In [1]: import numpy as np

In [2]: np.set_printoptions(precision=1, suppress=True, linewidth=100, floatmode="fixed")

In [3]: feats = np.load("a.npy")

In [4]: feats
Out[4]: 
array([[ 1,  5,  2, -1],
       [-1,  1,  5,  2],
       [ 2, -1,  1,  5],
       [ 5,  2, -1,  1]])

In [5]: w1 = np.array([[-2, -5, 1], [2, 2, 1], [-4, 2, 5], [-3, -1, -4]])

In [6]: b = np.array([1, 2, 1])

In [7]: H = np.maximum(feats @ w1 + b, 0)

In [8]: np.linalg.matrix_rank(H)
Out[8]: np.int64(2)

In [9]: (H > 0).astype(int)
Out[9]: 
array([[1, 1, 1],
       [0, 1, 1],
       [0, 0, 0],
       [0, 0, 0]])

In [10]: W2 = np.array([[1, 2], [-2, -2], [2, 1]])

In [11]: (H @ W2).round(6).argmax(axis=1)
Out[11]: array([0, 0, 0, 0])

In [12]: H @ W2
Out[12]: 
array([[ 22,   5],
       [  2, -16],
       [  0,   0],
       [  0,   0]])

In [13]: F = np.load("w.npy")

In [14]: F
Out[14]: 
array([[ 0.0,  2.0,  0.0],
       [ 2.0, -2.0,  2.0],
       [ 0.0,  2.0,  1.0]])

In [15]: # equal to its transpose

In [16]: f = np.array([1, 3, 2])

In [17]: out = F + np.outer(f, np.eye(3)[0])

In [18]: out
Out[18]: 
array([[ 1.0,  2.0,  0.0],
       [ 5.0, -2.0,  2.0],
       [ 2.0,  2.0,  1.0]])

In [19]: E = np.array([[5, -4, -5], [6, 1, 5], [-1, -6, 0]])

In [20]: E[-1] = E[0] + -1 * E[1]

In [21]: E
Out[21]: 
array([[  5,  -4,  -5],
       [  6,   1,   5],
       [ -1,  -5, -10]])

In [22]: # rows and columns are dependent

In [23]: Uu, sigma, Vt = np.linalg.svd(E)

In [24]: evecs = Vt[:(sigma > 1e-8).sum()]

In [25]: rng = np.random.default_rng(251200)

In [26]: vec = E[1] + 5 * E[0] + rng.integers(2) * np.eye(3)[1]

In [27]: vec
Out[27]: array([ 31.0, -18.0, -20.0])

In [28]: np.linalg.matrix_rank(np.vstack([E, vec]))
Out[28]: np.int64(3)

In [29]: np.allclose(evecs.T @ evecs @ vec, vec)
Out[29]: False

In [30]: m1 = np.loadtxt("out0.csv", delimiter=",")

In [31]: m1
Out[31]: 
array([[-1.9,  3.0,  3.0,  3.0],
       [-2.0,  1.1,  1.0,  0.0],
       [-2.0,  1.0,  3.1,  1.0],
       [-2.0,  3.0,  3.0,  3.1]])

In [32]: Q = m1.astype(float).copy()

In [33]: for j in range(4):
    ...:     Q[:, j] -= Q[:, :j] @ (Q[:, :j].T @ Q[:, j])
    ...:     Q[:, j] /= np.linalg.norm(Q[:, j])
    ...: 

In [34]: np.round(Q.T @ m1, 1) + 0
Out[34]: 
array([[ 4.0, -4.0, -5.0, -3.5],
       [ 0.0,  2.0,  1.0,  2.6],
       [ 0.0,  0.0,  1.5,  0.8],
       [ 0.0,  0.0,  0.0,  0.1]])

In [35]: np.round(Q.T @ Q, 1) + 0
Out[35]: 
array([[1.0, 0.0, 0.0, 0.0],
       [0.0, 1.0, 0.0, 0.0],
       [0.0, 0.0, 1.0, 0.0],
       [0.0, 0.0, 0.0, 1.0]])

In [36]: w1 = np.array([[0, 1, 3, 2], [1, 4, 5, 2], [1, 2, 5, 2]])

In [37]: b = np.array([6, -3, -3, 6])

In [38]: H = np.maximum(F @ w1 + b, 0)

In [39]: np.linalg.matrix_rank(H)
Out[39]: np.int64(3)

In [40]: (H > 0).astype(int)
Out[40]: 
array([[1, 1, 1, 1],
       [1, 0, 1, 1],
       [1, 1, 1, 1]])

In [41]: H
Out[41]: 
array([[ 8.0,  5.0,  7.0, 10.0],
       [ 6.0,  0.0,  3.0, 10.0],
       [ 9.0,  7.0, 12.0, 12.0]])

In [42]: W2 = np.array([[2, 0], [0, 2], [3, 1], [2, 1]])

In [43]: (H @ W2).round(6).argmax(axis=1)
Out[43]: array([0, 0, 0])

In [44]: H @ W2
Out[44]: 
array([[57.0, 27.0],
       [41.0, 13.0],
       [78.0, 38.0]])

In [45]: w1 @ W2
Out[45]: 
array([[13,  7],
       [21, 15],
       [21, 11]])
